>>> import numpy as np
>>> from numpy import linalg as LA
>>> np.set_printoptions(precision=2, suppress=True, linewidth=100, legacy="1.25")
>>> rd = lambda a: np.round(a, 2) + 0
>>> arr = np.loadtxt("data.csv", delimiter=",")
>>> arr
array([[-0.9,  0.3,  0.6,  0.2, -1.6, -0.9],
       [-0.5,  5. ,  5. ,  7. ,  1.5,  5.5],
       [-2.2,  1. , -0.1,  1.9,  0.1, -0.1],
       [-0.1, -0.1,  1.5,  0.7, -1.3, -0.1],
       [ 0.3,  0.6, -0.6, -0.9,  1.6,  1.5],
       [-0.9,  0.8, -0.7, -0.8, -0.2, -0.5],
       [-1.1, -0.6, -1.2, -2. ,  0.4,  0. ],
       [ 1.7, -1.1,  0.7, -0.1,  0.9,  1.7],
       [ 0. ,  2.1,  0.4, -0.9, -0.8,  1.2],
       [ 2.3, -1.4, -0.1, -0.1, -2.4,  0.7],
       [ 0.2, -0.7, -0.3,  1.4, -0.2,  0.9],
       [ 1. ,  0.6, -0.8,  1.2, -1.6, -0.6],
       [ 0. ,  0. , -0.6, -1.2,  0.2,  0.7],
       [ 0.5, -0.3,  0.6,  0.3,  0.6, -1.1],
       [ 0.7,  0.1, -1.3,  1.6,  1.6,  0.2],
       [-0.9,  0.3,  1.1, -0.2, -1.1, -0.5],
       [-1.4,  0.2,  0.9,  0.4, -0.6, -0.8],
       [ 1.4, -1.1,  0.8,  0.3, -0.5, -1.9],
       [-1. ,  0.5, -1.3,  0.4,  0.3, -0.6],
       [ 1.3,  0.5,  3. ,  1.3, -0.9,  1.1],
       [ 0.5, -0.4,  0.5,  1.1,  0.2,  1.7],
       [ 1. , -0.2,  0.8,  0.1, -0.1, -0.3],
       [ 0.6, -0.1, -0.8, -0.2,  0.1, -0.6]])
>>> d = LA.norm(arr[:, None] - arr[None], axis=-1)
>>> d.mean(axis=1).argmax()
1
>>> (d + 1e9 * np.eye(23)).round(6).argmin(axis=1)
array([15, 19, 16, 15, 12, 18, 12, 20, 12, 11, 20, 22,  6, 21, 10,  0, 15, 13,  5,  3, 10, 13, 13])
>>> rd(d[:5, :5])
array([[ 0.  , 11.77,  3.01,  1.61,  4.49],
       [11.77,  0.  , 10.21, 10.83, 11.39],
       [ 3.01, 10.21,  0.  ,  3.4 ,  4.39],
       [ 1.61, 10.83,  3.4 ,  0.  ,  4.31],
       [ 4.49, 11.39,  4.39,  4.31,  0.  ]])
>>> np.unravel_index(d.round(6).argmax(), d.shape)
(1, 6)
>>> cen = (arr - arr.mean(axis=0)) / arr.std(axis=0)
>>> np.argwhere(np.abs(cen) > 2)
array([[1, 1],
       [1, 2],
       [1, 3],
       [1, 5],
       [2, 0],
       [9, 0],
       [9, 4]])
>>> coef = LA.lstsq(np.delete(cen, 3, axis=1), cen[:, 3])[0]
>>> rd(1 - np.var(cen[:, 3] - np.delete(cen, 3, axis=1) @ coef))
0.61
>>> gram = np.cov(arr, rowvar=False)
>>> gram.shape
(6, 6)
>>> rd(np.corrcoef(arr.T))
array([[ 1.  , -0.4 ,  0.06, -0.06, -0.13,  0.09],
       [-0.4 ,  1.  ,  0.55,  0.66,  0.28,  0.62],
       [ 0.06,  0.55,  1.  ,  0.68, -0.02,  0.56],
       [-0.06,  0.66,  0.68,  1.  ,  0.24,  0.61],
       [-0.13,  0.28, -0.02,  0.24,  1.  ,  0.41],
       [ 0.09,  0.62,  0.56,  0.61,  0.41,  1.  ]])
>>> rd(np.corrcoef(arr[:, 2], arr[:, 4])[0, 1])
-0.02
>>> rd(arr.std(axis=0))
array([1.08, 1.26, 1.41, 1.68, 1.03, 1.45])
>>> np.argsort(-arr.std(axis=0).round(6), kind="stable")
array([3, 5, 2, 1, 0, 4])
